% python3 -q
>>> import numpy as np
>>> from numpy import linalg as LA
>>> np.set_printoptions(precision=1, suppress=True, linewidth=160)
>>> E = np.array([[1, 1, 1, 1, -1, -1, -1, -1],
...     [1, 1, -1, -1, 1, 1, -1, -1],
...     [1, -1, 1, -1, 1, -1, 1, -1],
...     [1, -1, 1, -1, -1, 1, -1, 1],
...     [1, -1, -1, 1, 1, -1, -1, 1]])
>>> T = np.stack([E, -2 * E, E[::-1]])
>>> T.sum(axis=0)
array([[ 0, -2, -2,  0,  2,  0,  0,  2],
       [ 0, -2,  2,  0, -2,  0,  0,  2],
       [ 0,  0,  0,  0,  0,  0,  0,  0],
       [ 0,  2, -2,  0,  2,  0,  0, -2],
       [ 0,  2,  2,  0, -2,  0,  0, -2]])
>>> (T @ E.T).shape
(3, 5, 5)
>>> np.einsum("bij,cij->bc", T, T)
array([[ 40, -80,   8],
       [-80, 160, -16],
       [  8, -16,  40]])
>>> LA.matrix_rank(T)
array([5, 5, 5])
>>> T.shape
(3, 5, 8)
>>> out = E / np.sqrt((E ** 2).mean(axis=1, keepdims=True))
>>> LA.norm(out, axis=1)
array([2.8, 2.8, 2.8, 2.8, 2.8])
>>> E - E.mean(axis=1, keepdims=True)
array([[ 1.,  1.,  1.,  1., -1., -1., -1., -1.],
       [ 1.,  1., -1., -1.,  1.,  1., -1., -1.],
       [ 1., -1.,  1., -1.,  1., -1.,  1., -1.],
       [ 1., -1.,  1., -1., -1.,  1., -1.,  1.],
       [ 1., -1., -1.,  1.,  1., -1., -1.,  1.]])
>>> LA.matrix_rank(out) == LA.matrix_rank(E)
np.True_
>>> arr = np.load("x.npy")
>>> arr
array([[ 2., -3.,  0.,  0.,  0.,  0.,  0.,  0.,  0.],
       [-3.,  3., -3.,  0.,  0.,  0.,  0.,  0.,  0.],
       [ 0., -3.,  5., -3.,  0.,  0.,  0.,  0.,  0.],
       [ 0.,  0., -3.,  5., -3.,  0.,  0.,  0.,  0.],
       [ 0.,  0.,  0., -3.,  0., -3.,  0.,  0.,  0.],
       [ 0.,  0.,  0.,  0., -3.,  2., -3.,  0.,  0.],
       [ 0.,  0.,  0.,  0.,  0., -3.,  3., -3.,  0.],
       [ 0.,  0.,  0.,  0.,  0.,  0., -3.,  3., -3.],
       [ 0.,  0.,  0.,  0.,  0.,  0.,  0., -3.,  0.]])
>>> rng = np.random.default_rng(644711)
>>> out = arr + rng.integers(-2, 3, (9, 8)) @ rng.integers(-2, 3, (8, 9))
>>> out
array([[  7.,  10.,   5.,   0.,   7.,  -6.,   0.,   1.,   2.],
       [-10.,  -3.,   1., -11.,  -4.,  -2.,   6.,  -1., -12.],
       [ -8.,  -1.,   6.,  -4.,  -3.,  -4.,  -2.,   4.,   0.],
       [  5.,   0.,  -4.,  10.,   0.,  14.,  13.,  -4.,  -8.],
       [ -5.,  -2.,  -2.,  -8.,  -5.,  -2.,   1.,   2.,  -8.],
       [  5.,   7.,   1.,   8.,   8.,   0.,  -3.,   1.,  10.],
       [  0.,  -2.,   0.,   3.,  -4.,  -6.,  -5.,  -9.,  -1.],
       [ -4.,   0.,  -3.,  -5.,  -8.,  -6., -15.,   1.,   0.],
       [  2.,  -5.,  -4.,   6.,   0.,   4.,  -1.,   2.,   7.]])
>>> LA.matrix_rank(out - arr, tol=1e-8)
np.int64(8)
>>> np.abs(out - arr).sum(axis=1)
array([39., 53., 25., 53., 31., 45., 27., 43., 34.])
